>>> import numpy as np
>>> import numpy.linalg as la
>>> np.set_printoptions(precision=2, suppress=True, linewidth=120)
>>> data = np.load("m.npy")
>>> print(data)
[[ 1 -1  2  0  0 -2 -2  2]
 [ 0  0  2 -2 -1 -1 -2  0]
 [ 2  1  2  2 -1 -2  0  2]
 [ 1 -2  2  0  1  1  1 -1]
 [-2 -2  0  0 -2 -1 -1  2]
 [ 1 -1 -2  4  2  0  2  2]]
>>> vec = np.array([1, -1, -2, 3, 2, 0, 0, 2])
>>> print(data * vec)
[[ 1  1 -4  0  0  0  0  4]
 [ 0  0 -4 -6 -2  0  0  0]
 [ 2 -1 -4  6 -2  0  0  4]
 [ 1  2 -4  0  2  0  0 -2]
 [-2  2  0  0 -4  0  0  4]
 [ 1  1  4 12  4  0  0  4]]
>>> print(la.norm(data @ vec) <= la.norm(data, 2) * la.norm(vec) + 1e-9)
True
>>> print(np.einsum("ij,j->i", data, vec))
[  2 -12   5  -1   0  26]
>>> print(data @ np.ones(8))
[ 0. -4.  6.  3. -6.  8.]
>>> print(data @ vec)
[  2 -12   5  -1   0  26]
>>> print((data @ vec).argmax())
5
>>> print(data @ (2 * vec))
[  4 -24  10  -2   0  52]
>>> print(data.sum(axis=0))
[ 3 -5  6  4 -1 -5 -2  7]
>>> print(data.sum(axis=1))
[ 0 -4  6  3 -6  8]
>>> print(np.diff(data, axis=0))
[[-1  1  0 -2 -1  1  0 -2]
 [ 2  1  0  4  0 -1  2  2]
 [-1 -3  0 -2  2  3  1 -3]
 [-3  0 -2  0 -3 -2 -2  3]
 [ 3  1 -2  4  4  1  3  0]]
>>> print(np.abs(data).max())
4
>>> r0, v = data[4], data[3]
>>> print(r0 @ v)
-4
>>> p = (r0 @ v) / (r0 @ r0) * r0
>>> print(np.round((v - p) @ r0, 2))
0.0
>>> print(p)
[ 0.44  0.44 -0.   -0.    0.44  0.22  0.22 -0.44]
>>> print(round(float(la.norm(r0 + v) ** 2 + la.norm(r0 - v) ** 2), 2))
62.0
>>> B = data[0, 0] * data[1:] - np.outer(data[1:, 0], data[0])
>>> print(B)
[[ 0  0  2 -2 -1 -1 -2  0]
 [ 0  3 -2  2 -1  2  4 -2]
 [ 0 -1  0  0  1  3  3 -3]
 [ 0 -4  4  0 -2 -5 -5  6]
 [ 0  0 -4  4  2  2  4  0]]
>>> print(np.flatnonzero(~B.round(6).any(axis=1)))
[]
>>> print(data[:, 0] / data[0, 0])
[ 1.  0.  2.  1. -2.  1.]
>>> print(la.matrix_rank(B), la.matrix_rank(data))
4 5
>>> r = la.matrix_rank(data)
>>> print(r)
5
>>> null = la.svd(data)[2][r:].T
>>> print(np.allclose(data @ null, 0))
True
>>> print([int(la.matrix_rank(data[:, :j + 1])) for j in range(8)])
[1, 2, 3, 4, 5, 5, 5, 5]
>>> A = np.loadtxt("block10.csv", delimiter=",")
>>> print(A)
[[-0.4 32.  -0.7  0.5  1.3  0.1]
 [-0.4  0.  -1.  -1.3  0.  -1.6]
 [ 1.5  0.   0.9  0.4  0.2  0. ]
 [-1.4 20.  -1.1 -2.  -1.7 -0.4]
 [-0.8 32.   1.2 -0.1 -0.6  0.2]
 [-0.7 -4.   0.7 -0.4  2.3 -0.4]]
>>> print(la.cond(A) > 100)
False
>>> print(np.round(la.norm(A, 2) / la.norm(A), 2))
0.99
>>> print(la.matrix_rank(A, rtol=0.1))
1
>>> print(np.round(np.abs(la.svd(A)[2][-1]), 2) + 0)
[0.36 0.   0.08 0.64 0.21 0.64]
>>> mat = np.loadtxt("a.csv", delimiter=",")
>>> print(mat)
[[ 1.  -0.6  0.5 -0.9 -0.8 -0.7  0.   0.1 -0.6 -0.2]
 [ 0.1 -1.2 -0.1 -2.4 -0.1  0.8 -1.7 -0.2  0.3 -0.5]
 [-0.2 -0.2 -0.8 -1.2  1.5  1.4  0.4  1.3 -1.1 -0.5]
 [-0.3 -2.8 -1.7  0.2  0.5  0.  -0.8 -1.7  0.5 -0.1]
 [-0.6 -2.3  0.8 -1.5 -0.2 -0.1  1.  -1.7  1.1  1. ]
 [-0.3 -0.6  0.6  0.9 -0.6  0.4  0.3  0.5 -0.8  0. ]
 [ 1.   0.3 -0.5  0.5 -1.8 -1.3 -0.1  0.2 -0.5  0.1]
 [-0.7 -0.9  0.6  0.4 -0.2 -1.2 -0.3 -1.4 -0.3 -1.1]
 [ 1.  -1.1 -0.6  1.4 -0.7 -0.6  0.9  0.4 -1.9  0.4]
 [-2.4  0.7  0.6  1.6  2.5  0.2  0.4  1.2 -0.1  0.7]]
>>> vec = np.array([3, 3, 1, 2, 0, 3, 0, -1, -2, -1])
>>> target = mat @ vec
>>> print(target)
[ -0.9  -5.7   1.2  -9.8 -12.7   2.    1.2  -3.9   3.1  -2.4]
>>> print(np.round(la.solve(mat, target), 2) + 0)
[ 3.  3.  1.  2.  0.  3.  0. -1. -2. -1.]
>>> print(np.round(la.solve(mat.T, mat[1]), 2) + 0)
[0. 1. 0. 0. 0. 0. 0. 0. 0. 0.]
>>> print(np.round(la.solve(mat, mat[:, 9]), 2) + 0)
[0. 0. 0. 0. 0. 0. 0. 0. 0. 1.]
>>> t = np.radians(180)
>>> Rm = np.eye(10)
>>> Rm[0, 0] = Rm[3, 3] = np.cos(t)
>>> Rm[0, 3], Rm[3, 0] = -np.sin(t), np.sin(t)
>>> print(Rm.round(2) + 0)
[[-1.  0.  0.  0.  0.  0.  0.  0.  0.  0.]
 [ 0.  1.  0.  0.  0.  0.  0.  0.  0.  0.]
 [ 0.  0.  1.  0.  0.  0.  0.  0.  0.  0.]
 [ 0.  0.  0. -1.  0.  0.  0.  0.  0.  0.]
 [ 0.  0.  0.  0.  1.  0.  0.  0.  0.  0.]
 [ 0.  0.  0.  0.  0.  1.  0.  0.  0.  0.]
 [ 0.  0.  0.  0.  0.  0.  1.  0.  0.  0.]
 [ 0.  0.  0.  0.  0.  0.  0.  1.  0.  0.]
 [ 0.  0.  0.  0.  0.  0.  0.  0.  1.  0.]
 [ 0.  0.  0.  0.  0.  0.  0.  0.  0.  1.]]
>>> B = mat @ Rm.T
>>> print(np.allclose(la.norm(mat, axis=1), la.norm(B, axis=1)))
True
>>> print(np.allclose(mat @ mat.T, B @ B.T))
True
>>> print(la.svd(mat, compute_uv=False), la.svd(B, compute_uv=False))
[5.67 4.86 4.04 3.38 2.69 2.1  1.37 1.12 0.62 0.25] [5.67 4.86 4.04 3.38 2.69 2.1  1.37 1.12 0.62 0.25]
>>> print(B)
[[-1.  -0.6  0.5  0.9 -0.8 -0.7  0.   0.1 -0.6 -0.2]
 [-0.1 -1.2 -0.1  2.4 -0.1  0.8 -1.7 -0.2  0.3 -0.5]
 [ 0.2 -0.2 -0.8  1.2  1.5  1.4  0.4  1.3 -1.1 -0.5]
 [ 0.3 -2.8 -1.7 -0.2  0.5  0.  -0.8 -1.7  0.5 -0.1]
 [ 0.6 -2.3  0.8  1.5 -0.2 -0.1  1.  -1.7  1.1  1. ]
 [ 0.3 -0.6  0.6 -0.9 -0.6  0.4  0.3  0.5 -0.8  0. ]
 [-1.   0.3 -0.5 -0.5 -1.8 -1.3 -0.1  0.2 -0.5  0.1]
 [ 0.7 -0.9  0.6 -0.4 -0.2 -1.2 -0.3 -1.4 -0.3 -1.1]
 [-1.  -1.1 -0.6 -1.4 -0.7 -0.6  0.9  0.4 -1.9  0.4]
 [ 2.4  0.7  0.6 -1.6  2.5  0.2  0.4  1.2 -0.1  0.7]]
>>> W = np.array([[3, 1, 0],
...     [2, 1, 0],
...     [2, 1, 1],
...     [2, 0, 1],
...     [3, 1, 3],
...     [1, 0, 0],
...     [0, 2, 1],
...     [2, 3, 1],
...     [2, 2, 1],
...     [1, 1, 2]])
>>> c = np.array([1, 0, 1])
>>> H = np.maximum(mat @ W + c, 0)
>>> print((H > 0).astype(int))
[[0 0 0]
 [0 0 0]
 [1 1 1]
 [0 0 0]
 [0 0 1]
 [0 0 1]
 [0 0 0]
 [0 0 0]
 [0 0 0]
 [1 1 1]]
>>> print(la.matrix_rank(H))
3
>>> C = np.array([[0, 3], [0, 1], [2, 1]])
>>> print(H @ C)
[[ 0.   0. ]
 [ 0.   0. ]
 [ 6.2 10.8]
 [ 0.   0. ]
 [ 4.2  2.1]
 [ 1.4  0.7]
 [ 0.   0. ]
 [ 0.   0. ]
 [ 0.   0. ]
 [27.2 50.5]]
>>> print(W @ C)
[[ 0 10]
 [ 0  7]
 [ 2  8]
 [ 2  7]
 [ 6 13]
 [ 0  3]
 [ 2  3]
 [ 2 10]
 [ 2  9]
 [ 4  6]]
